% ipython --no-banner

In [1]: import numpy as np

In [2]: np.set_printoptions(precision=4, suppress=True, linewidth=200)

In [3]: E = np.load("x.npy")

In [4]: E
Out[4]: 
array([[ 0.0486, -0.2445,  4.0239],
       [-3.5527,  0.2711, -1.0114],
       [-3.6472,  0.2541, -0.9727],
       [-0.9129,  0.1122, -2.3189],
       [-1.8179,  0.1258, -0.5437],
       [ 0.0692,  0.2742, -4.0705],
       [ 2.7062,  0.0351, -1.3024],
       [-0.8365, -0.4578,  5.973 ],
       [-2.6226, -0.0293,  1.3056],
       [-1.7341, -0.1731,  3.6698],
       [-2.5824,  0.2724, -2.8135],
       [ 2.6743,  0.0512, -1.286 ],
       [-1.8239,  0.5454, -4.6603],
       [-0.8536,  0.6443, -6.4299]])

In [5]: Ac = (E - E.mean(axis=0)) / E.std(axis=0)

In [6]: Ac.std(axis=0)
Out[6]: array([1., 1., 1.])

In [7]: beta = np.linalg.lstsq(np.delete(Ac, 2, axis=1), Ac[:, 2])[0]

In [8]: np.abs(beta).argmax()
Out[8]: np.int64(1)

In [9]: np.argsort(-np.linalg.norm(E, axis=0).round(6), kind="stable")[:3]
Out[9]: array([2, 0, 1])

In [10]: round(np.log10(np.linalg.cond(E)))
Out[10]: 2

In [11]: np.round(np.linalg.norm(E, 2) / np.linalg.norm(E), 4)
Out[11]: np.float64(0.8488)

In [12]: Z = np.array([[0.4, -0.3, 0.0]])

In [13]: rng = np.random.default_rng(4401)

In [14]: F = np.array([[-3],
    ...:     [2],
    ...:     [-2],
    ...:     [9],
    ...:     [2],
    ...:     [-8],
    ...:     [-8],
    ...:     [-6],
    ...:     [-1],
    ...:     [-3],
    ...:     [-7],
    ...:     [0],
    ...:     [9],
    ...:     [-3],
    ...:     [4],
    ...:     [5],
    ...:     [-3],
    ...:     [6],
    ...:     [4],
    ...:     [9],
    ...:     [-8],
    ...:     [2],
    ...:     [0],
    ...:     [5],
    ...:     [8],
    ...:     [-7],
    ...:     [4]]) @ Z + 0.1 * rng.normal(size=(27, 3))

In [15]: F
Out[15]: 
array([[-1.2275,  0.9403, -0.0648],
       [ 0.8235, -0.5321,  0.0726],
       [-0.8907,  0.5687,  0.1645],
       [ 3.6635, -2.7358,  0.0445],
       [ 0.8754, -0.6133,  0.0301],
       [-3.2294,  2.2435, -0.0491],
       [-3.1357,  2.152 , -0.0112],
       [-2.4607,  1.7431,  0.0402],
       [-0.4617,  0.4011,  0.0623],
       [-1.2702,  0.8544, -0.0869],
       [-2.7671,  2.0697,  0.0917],
       [-0.044 , -0.1223, -0.0594],
       [ 3.8016, -2.5843, -0.0849],
       [-1.1558,  1.03  ,  0.0249],
       [ 1.5235, -1.2112,  0.0472],
       [ 2.0042, -1.4776,  0.0776],
       [-1.0945,  1.2124, -0.007 ],
       [ 2.2942, -1.7444, -0.1009],
       [ 1.515 , -1.1249,  0.0735],
       [ 3.6991, -2.7902, -0.1426],
       [-3.2664,  2.3981, -0.0664],
       [ 0.7876, -0.4444,  0.1131],
       [-0.1358,  0.1037,  0.056 ],
       [ 1.9536, -1.4769, -0.1255],
       [ 3.2804, -2.5231,  0.0306],
       [-2.7151,  2.1571, -0.215 ],
       [ 1.6212, -1.1923,  0.0206]])

In [16]: gram = np.cov(F, rowvar=False)

In [17]: np.round(np.corrcoef(F[:, 0], F[:, 2])[0, 1], 4)
Out[17]: np.float64(0.0237)

In [18]: np.linalg.eigvalsh(gram)[::-1]
Out[18]: array([7.8873, 0.0103, 0.0078])

In [19]: np.polyfit(F[:, 0], F[:, 2], 1)
Out[19]: array([ 0.0009, -0.0025])

In [20]: np.median(F, axis=0)
Out[20]: array([-0.044 , -0.1223,  0.0249])

In [21]: np.argsort(-F.std(axis=0).round(6), kind="stable")
Out[21]: array([0, 1, 2])

In [22]: np.corrcoef(F.T)
Out[22]: 
array([[ 1.    , -0.9971,  0.0237],
       [-0.9971,  1.    , -0.0252],
       [ 0.0237, -0.0252,  1.    ]])

In [23]: data = np.load("block8.npy")

In [24]: data
Out[24]: 
array([[-0.9,  0. ,  1. ,  0. ],
       [ 1. ,  1.1, -1. , -1. ],
       [-2. ,  1. ,  2.1,  0. ],
       [-1. ,  0. ,  1. ,  0.1]])

In [25]: idx = rng.permutation(4)

In [26]: A2 = data[:, idx] * rng.choice([-1, 1], 4)

In [27]: A2
Out[27]: 
array([[-0. ,  1. ,  0. , -0.9],
       [-1.1, -1. , -1. ,  1. ],
       [-1. ,  2.1,  0. , -2. ],
       [-0. ,  1. ,  0.1, -1. ]])

In [28]: U, _, Vt = np.linalg.svd(data.T @ A2)

In [29]: np.round(np.linalg.lstsq(data, A2)[0], 4) + 0
Out[29]: 
array([[ 0.,  0.,  0.,  1.],
       [-1.,  0.,  0.,  0.],
       [ 0.,  1.,  0.,  0.],
       [ 0.,  0.,  1.,  0.]])

In [30]: t3 = np.stack([A2, 5 * A2, A2[::-1]])

In [31]: np.linalg.matrix_rank(t3)
Out[31]: array([4, 4, 4])

In [32]: np.linalg.det(t3)
Out[32]: array([ -0.0779, -48.6875,  -0.0779])

In [33]: t3.sum(axis=0)
Out[33]: 
array([[  0. ,   7. ,   0.1,  -6.4],
       [ -7.6,  -3.9,  -6. ,   4. ],
       [ -7.1,  11.6,  -1. , -11. ],
       [  0. ,   7. ,   0.6,  -6.9]])

In [34]: np.einsum("bij,cij->bc", t3, t3)
Out[34]: 
array([[ 17.44,  87.2 ,  -2.2 ],
       [ 87.2 , 436.  , -11.  ],
       [ -2.2 , -11.  ,  17.44]])

In [35]: K = np.load("w.npy")

In [36]: K
Out[36]: 
array([[ 4,  5,  6,  7],
       [ 8,  9, 10, 11]])

In [37]: round(np.linalg.norm(K), 4)
Out[37]: np.float64(22.1811)

In [38]: K.shape
Out[38]: (2, 4)

In [39]: np.zeros(2, 4)
Traceback (most recent call last):
  Cell In[39], line 1
    np.zeros(2, 4)
TypeError: Cannot interpret '4' as a data type


In [40]: K.mean(axis=0)
Out[40]: array([6., 7., 8., 9.])

In [41]: np.count_nonzero(K)
Out[41]: np.int64(8)

In [42]: K.sum(axis=0)
Out[42]: array([12, 14, 16, 18])

In [43]: np.abs(K).max()
Out[43]: np.int64(11)

In [44]: round(float(np.linalg.norm(K, 2) / np.linalg.norm(K)), 4)
Out[44]: 0.9993

In [45]: [round(float(x), 4) for x in np.linalg.svd(K, compute_uv=False)[:3]]
Out[45]: [22.1664, 0.807]

In [46]: np.linalg.matrix_rank(K, rtol=0.1)
Out[46]: np.int64(1)

In [47]: np.argsort(-np.linalg.norm(K, axis=0).round(6), kind="stable")[:3]
Out[47]: array([3, 2, 1])

In [48]: U, sigma, Vt = np.linalg.svd(K)

In [49]: sigma
Out[49]: array([22.1664,  0.807 ])

In [50]: A2 = U[:, :1] @ np.diag(sigma[:1]) @ Vt[:1]

In [51]: round(np.abs(K - A2).max(), 4)
Out[51]: np.float64(0.5107)

In [52]: np.linalg.matrix_rank(A2)
Out[52]: np.int64(1)

In [53]: round(float(np.linalg.norm(K - A2) / np.linalg.norm(K)), 4)
Out[53]: 0.0364

In [54]: A2
Out[54]: 
array([[ 4.5107,  5.2023,  5.8938,  6.5854],
       [ 7.7009,  8.8815, 10.0622, 11.2428]])

In [55]: np.linalg.matrix_rank(K, rtol=0.05)
Out[55]: np.int64(1)

In [56]: rk = np.linalg.matrix_rank(A2)

In [57]: rk
Out[57]: np.int64(1)

In [58]: ns = np.linalg.svd(A2)[2][rk:].T

In [59]: [int(np.linalg.matrix_rank(A2[:, :j + 1])) for j in range(4)]
Out[59]: [1, 1, 1, 1]

In [60]: np.allclose(A2 @ ns, 0)
Out[60]: True

In [61]: np.round(A2 @ ns, 4) + 0
Out[61]: 
array([[0., 0., 0.],
       [0., 0., 0.]])

In [62]: ns.shape
Out[62]: (4, 3)

In [63]: arr = np.loadtxt("out13.csv", delimiter=",")

In [64]: arr
Out[64]: 
array([[-1.2367,  0.1005,  0.8825, -0.9583],
       [ 0.1005, -0.5564, -1.0578, -1.0572],
       [ 0.8825, -1.0578, -0.0162, -0.3438],
       [-0.9583, -1.0572, -0.3438, -0.1907]])

In [65]: # symmetric, so the eigenvalues are real

In [66]: u = np.array([2, 1, -1, 3])

In [67]: A2 = arr + np.outer(u, np.eye(4)[0])

In [68]: np.linalg.matrix_rank(A2 - arr)
Out[68]: np.int64(1)

In [69]: A2 = arr / np.sqrt((arr ** 2).mean(axis=1, keepdims=True))

In [70]: A2[0]
Out[70]: array([-1.3748,  0.1117,  0.9811, -1.0653])

In [71]: np.linalg.norm(A2, axis=1)
Out[71]: array([2., 2., 2., 2.])

In [72]: np.linalg.matrix_rank(A2) == np.linalg.matrix_rank(arr)
Out[72]: np.True_

In [73]: arr.reshape(2, -1)
Out[73]: 
array([[-1.2367,  0.1005,  0.8825, -0.9583,  0.1005, -0.5564, -1.0578, -1.0572],
       [ 0.8825, -1.0578, -0.0162, -0.3438, -0.9583, -1.0572, -0.3438, -0.1907]])

In [74]: arr.reshape(-1, 2)
Out[74]: 
array([[-1.2367,  0.1005],
       [ 0.8825, -0.9583],
       [ 0.1005, -0.5564],
       [-1.0578, -1.0572],
       [ 0.8825, -1.0578],
       [-0.0162, -0.3438],
       [-0.9583, -1.0572],
       [-0.3438, -0.1907]])

In [75]: arr.ravel(order="F")
Out[75]: array([-1.2367,  0.1005,  0.8825, -0.9583,  0.1005, -0.5564, -1.0578, -1.0572,  0.8825, -1.0578, -0.0162, -0.3438, -0.9583, -1.0572, -0.3438, -0.1907])

In [76]: t3 = arr.reshape(4, 2, -1)

In [77]: t3.transpose(1, 0, 2)
Out[77]: 
array([[[-1.2367,  0.1005],
        [ 0.1005, -0.5564],
        [ 0.8825, -1.0578],
        [-0.9583, -1.0572]],

       [[ 0.8825, -0.9583],
        [-1.0578, -1.0572],
        [-0.0162, -0.3438],
        [-0.3438, -0.1907]]])

In [78]: np.einsum("ihd,ihd->ih", t3, t3)
Out[78]: 
array([[1.5395, 1.6971],
       [0.3197, 2.2366],
       [1.8977, 0.1185],
       [2.036 , 0.1546]])

In [79]: t3.shape
Out[79]: (4, 2, 2)

In [80]: t3[:, 0]
Out[80]: 
array([[-1.2367,  0.1005],
       [ 0.1005, -0.5564],
       [ 0.8825, -1.0578],
       [-0.9583, -1.0572]])

In [81]: np.swapaxes(t3, 1, 2)[1]
Out[81]: 
array([[ 0.1005, -1.0578],
       [-0.5564, -1.0572]])

In [82]: u = np.array([1, 0, 2])

In [83]: np.cross(arr[1, :3], arr[3, :3])
Out[83]: array([-0.927 ,  1.0482, -0.6394])

In [84]: np.convolve(arr[1], u)
Out[84]: array([ 0.1005, -0.5564, -0.8568, -2.17  , -2.1156, -2.1144])

In [85]: mat = np.load("case19.npy")

In [86]: mat
Out[86]: 
array([[ 1.9538, -0.023 , -4.2946],
       [-0.023 ,  4.2938, -0.9502],
       [-4.2946, -0.9502, -2.2477]])

In [87]: # equal to its transpose

In [88]: vals, evecs = np.linalg.eigh(mat)

In [89]: vec = np.array([2, 0, 0])

In [90]: np.linalg.eigvalsh(mat[1:, 1:])
Out[90]: array([-2.3829,  4.429 ])

In [91]: (np.sign(evecs[:, -1].round(6)) == np.sign(evecs[0, -1].round(6))).astype(int)
Out[91]: array([1, 1, 0])

In [92]: vec @ mat @ vec / (vec @ vec), round(vals[0], 4), round(float(vals[-1]), 4)
Out[92]: (np.float64(1.9538), np.float64(-5.0001), 5.0)

In [93]: np.all(np.linalg.eigvalsh(mat) > 0)
Out[93]: np.False_

In [94]: [round(float(np.linalg.det(mat[:i, :i])), 2) + 0 for i in range(1, 4)]
Out[94]: [1.95, 8.39, -100.0]

In [95]: try:
    ...:     np.linalg.cholesky(mat)
    ...: except np.linalg.LinAlgError as e:
    ...:     print("failed:", e)
    ...: 
failed: Matrix is not positive definite

In [96]: vec = np.array([-2, -1, 1])

In [97]: target = mat @ vec

In [98]: beta, lr = np.zeros(3), 1 / np.linalg.norm(mat, 2) ** 2

In [99]: for i in range(10):
    ...:     beta -= lr * mat.T @ (mat @ beta - target)
    ...:     if i % 2 == 0: print(i, round(np.linalg.norm(mat @ beta - target), 4))
    ...: 
0 0.8191
2 0.1062
4 0.0138
6 0.0018
8 0.0002

In [100]: beta
Out[100]: array([-2., -1.,  1.])

In [101]: M = np.array([[-0.6, 0.1, 0.5], [-2.6, 1.4, -0.9], [-0.9, -0.2, -1.4]])

In [102]: P = np.triu(np.array([[1, -3, 2], [0, 3, -3], [-3, 2, -1]]), 1) + np.eye(3)

In [103]: A2 = P @ M @ np.linalg.inv(P)

In [104]: np.poly(A2)
Out[104]: array([ 1.   ,  0.6  , -1.43 , -1.891])

In [105]: np.round(np.linalg.det(A2), 4)
Out[105]: np.float64(1.891)

In [106]: P @ M - M @ P
Out[106]: 
array([[ 6. , -6.4,  1.4],
       [ 2.7, -7.2, 13.6],
       [ 0. , -2.7,  1.2]])

In [107]: A2 = np.array([[4, 3], [0, -4]])

In [108]: feats = np.kron(np.eye(2, dtype=int), A2)

In [109]: feats
Out[109]: 
array([[ 4,  3,  0,  0],
       [ 0, -4,  0,  0],
       [ 0,  0,  4,  3],
       [ 0,  0,  0, -4]])

In [110]: # triangular: eigenvalues sit on the diagonal

In [111]: q = feats.astype(float).copy()

In [112]: for j in range(4):
     ...:     q[:, j] -= q[:, :j] @ (q[:, :j].T @ q[:, j])
     ...:     q[:, j] /= np.linalg.norm(q[:, j])
     ...: 

In [113]: q
Out[113]: 
array([[ 1.,  0.,  0.,  0.],
       [ 0., -1.,  0.,  0.],
       [ 0.,  0.,  1.,  0.],
       [ 0.,  0.,  0., -1.]])

In [114]: q.T @ q
Out[114]: 
array([[1., 0., 0., 0.],
       [0., 1., 0., 0.],
       [0., 0., 1., 0.],
       [0., 0., 0., 1.]])

In [115]: u = np.array([-3, 2])

In [116]: np.cross(feats[3, :3], feats[0, :3])
Out[116]: array([0, 0, 0])

In [117]: np.polyval(u, feats[3])
Out[117]: array([ 2,  2,  2, 14])

In [118]: np.correlate(feats[3], feats[0], "full")
Out[118]: array([  0,   0,   0,   0,   0, -12, -16])
